$ ipython --no-banner

In [1]: import numpy as np

In [2]: import numpy.linalg as la

In [3]: np.set_printoptions(suppress=True, linewidth=160)

In [4]: W0 = np.array([[2, 3, 0, 1], [2, 3, 0, 1]])

In [5]: W0
Out[5]: 
array([[2, 3, 0, 1],
       [2, 3, 0, 1]])

In [6]: left, sig, Vt = la.svd(W0)

In [7]: np.argmax(sig[:-1] / (sig[1:] + 1e-6)) + 1
Out[7]: np.int64(1)

In [8]: sig.round(3) + 0
Out[8]: array([5.292, 0.   ])

In [9]: Y = left[:, :1] @ np.diag(sig[:1]) @ Vt[:1]

In [10]: Y.round(3)
Out[10]: 
array([[2., 3., 0., 1.],
       [2., 3., 0., 1.]])

In [11]: np.round(la.norm(W0 - Y, 2), 3), np.round(sig[1], 3)
Out[11]: (np.float64(0.0), np.float64(0.0))

In [12]: [round(float(x), 3) for x in la.svd(W0, compute_uv=False)[:3]]
Out[12]: [5.292, 0.0]

In [13]: la.cond(W0) > 100
Out[13]: np.True_

In [14]: la.matrix_rank(W0, rtol=0.1)
Out[14]: np.int64(1)

In [15]: np.argsort(-la.norm(W0, axis=0).round(6), kind="stable")[:3]
Out[15]: array([1, 0, 3])

In [16]: np.round(la.norm(W0, 2) / la.norm(W0), 3)
Out[16]: np.float64(1.0)

In [17]: left, sig, Vt = la.svd(W0)

In [18]: vecs = Vt[:(sig > 1e-8).sum()]

In [19]: rng = np.random.default_rng(830)

In [20]: vec = W0[1] + -1 * W0[0] + rng.integers(2) * np.eye(4)[2]

In [21]: vec
Out[21]: array([0., 0., 0., 0.])

In [22]: la.matrix_rank(np.vstack([W0, vec]))
Out[22]: np.int64(1)

In [23]: gram = W0.T @ W0

In [24]: np.trace(gram), (W0 ** 2).sum()
Out[24]: (np.int64(28), np.int64(28))

In [25]: la.matrix_rank(gram)
Out[25]: np.int64(1)

In [26]: np.diag(gram)
Out[26]: array([ 8, 18,  0,  2])

In [27]: np.round(la.eigvalsh(gram)[::-1], 3) + 0
Out[27]: array([28.,  0.,  0.,  0.])

In [28]: t = np.radians(180)

In [29]: Rm = np.eye(4)

In [30]: Rm[2, 2] = Rm[0, 0] = np.cos(t)

In [31]: Rm[2, 0], Rm[0, 2] = -np.sin(t), np.sin(t)

In [32]: Rm.round(3) + 0
Out[32]: 
array([[-1.,  0.,  0.,  0.],
       [ 0.,  1.,  0.,  0.],
       [ 0.,  0., -1.,  0.],
       [ 0.,  0.,  0.,  1.]])

In [33]: Y = W0 @ Rm.T

In [34]: Y.round(3) + 0
Out[34]: 
array([[-2.,  3.,  0.,  1.],
       [-2.,  3.,  0.,  1.]])

In [35]: np.allclose(W0 @ W0.T, Y @ Y.T)
Out[35]: True

In [36]: np.round(la.svd(W0, compute_uv=False), 3) + 0, np.round(la.svd(Y, compute_uv=False), 3) + 0
Out[36]: (array([5.292, 0.   ]), array([5.292, 0.   ]))

In [37]: K = np.load("a.npy")

In [38]: K
Out[38]: 
array([[ 3,  9,  4, 12],
       [ 3,  6,  4,  8],
       [ 2,  6,  5, 15],
       [ 2,  4,  5, 10]])

In [39]: Y = la.inv(K)

In [40]: np.round(la.inv(Y), 3)
Out[40]: 
array([[ 3.,  9.,  4., 12.],
       [ 3.,  6.,  4.,  8.],
       [ 2.,  6.,  5., 15.],
       [ 2.,  4.,  5., 10.]])

In [41]: round(float(la.cond(K)), 3)
Out[41]: 113.228

In [42]: np.allclose(W0[:-1].T @ la.lstsq(W0[:-1].T, W0[-1])[0], W0[-1])
Out[42]: True

In [43]: la.lstsq(W0[:-1].T, W0[-1])[2]
Out[43]: np.int32(1)

In [44]: np.round(W0 @ la.pinv(W0) @ W0, 3)
Out[44]: 
array([[2., 3., 0., 1.],
       [2., 3., 0., 1.]])

In [45]: labels = rng.permutation(4)

In [46]: Y = K[:, labels] * rng.choice([-1, 1], 4)

In [47]: Y
Out[47]: 
array([[12,  4,  3, -9],
       [ 8,  4,  3, -6],
       [15,  5,  2, -6],
       [10,  5,  2, -4]])

In [48]: left, _, Vt = la.svd(K.T @ Y)

In [49]: labels
Out[49]: array([3, 2, 0, 1])

In [50]: np.round(la.lstsq(K, Y)[0], 3) + 0
Out[50]: 
array([[ 0.,  0.,  1.,  0.],
       [ 0.,  0.,  0., -1.],
       [ 0.,  1.,  0.,  0.],
       [ 1.,  0.,  0.,  0.]])

In [51]: J = 4 * np.eye(3) + np.ones((3, 3))

In [52]: J
Out[52]: 
array([[5., 1., 1.],
       [1., 5., 1.],
       [1., 1., 5.]])

In [53]: # symmetric, so the eigenvalues are real

In [54]: evals, vecs = la.eigh(J)

In [55]: vec = np.array([-7, -2, -8])

In [56]: vec @ J @ vec
Out[56]: np.float64(757.0)

In [57]: J @ np.ones(3)
Out[57]: array([7., 7., 7.])

In [58]: np.sort(np.abs(np.fft.fft(J[0]))), np.round(np.sort(la.svd(J, compute_uv=False)), 3)
Out[58]: (array([4., 4., 7.]), array([4., 4., 7.]))

In [59]: vec = np.array([2, 3, 3])

In [60]: J @ np.eye(3)[1]
Out[60]: array([1., 5., 1.])

In [61]: np.einsum("ij,j->i", J, vec)
Out[61]: array([16., 20., 20.])

In [62]: (J * vec).sum(axis=1)
Out[62]: array([16., 20., 20.])

In [63]: J @ np.ones(3)
Out[63]: array([7., 7., 7.])

In [64]: J @ vec
Out[64]: array([16., 20., 20.])

In [65]: J @ (2 * vec)
Out[65]: array([32., 40., 40.])

In [66]: m1 = np.load("w.npy")

In [67]: m1
Out[67]: 
array([[1.   , 0.5  , 0.25 , 0.125],
       [0.5  , 1.   , 0.5  , 0.25 ],
       [0.25 , 0.5  , 1.   , 0.5  ],
       [0.125, 0.25 , 0.5  , 1.   ]])

In [68]: # equal to its transpose

In [69]: evals, vecs = la.eigh(m1)

In [70]: vec = np.array([-1, 2, 0, 1])

In [71]: vec @ m1 @ vec
Out[71]: np.float64(4.75)

In [72]: np.round(vec @ m1 @ vec / (vec @ vec), 3), round(float(evals[0]), 3), np.round(evals[-1], 3)
Out[72]: (np.float64(0.792), 0.375, np.float64(2.086))

In [73]: np.round(vecs * np.sqrt(evals) @ vecs.T, 3)
Out[73]: 
array([[0.963, 0.25 , 0.095, 0.04 ],
       [0.25 , 0.933, 0.243, 0.095],
       [0.095, 0.243, 0.933, 0.25 ],
       [0.04 , 0.095, 0.25 , 0.963]])

In [74]: np.round(vecs * np.abs(evals) @ vecs.T, 3)
Out[74]: 
array([[1.   , 0.5  , 0.25 , 0.125],
       [0.5  , 1.   , 0.5  , 0.25 ],
       [0.25 , 0.5  , 1.   , 0.5  ],
       [0.125, 0.25 , 0.5  , 1.   ]])

In [75]: (np.sign(vecs[:, -1].round(6)) == np.sign(vecs[0, -1].round(6))).astype(int)
Out[75]: array([1, 1, 1, 1])
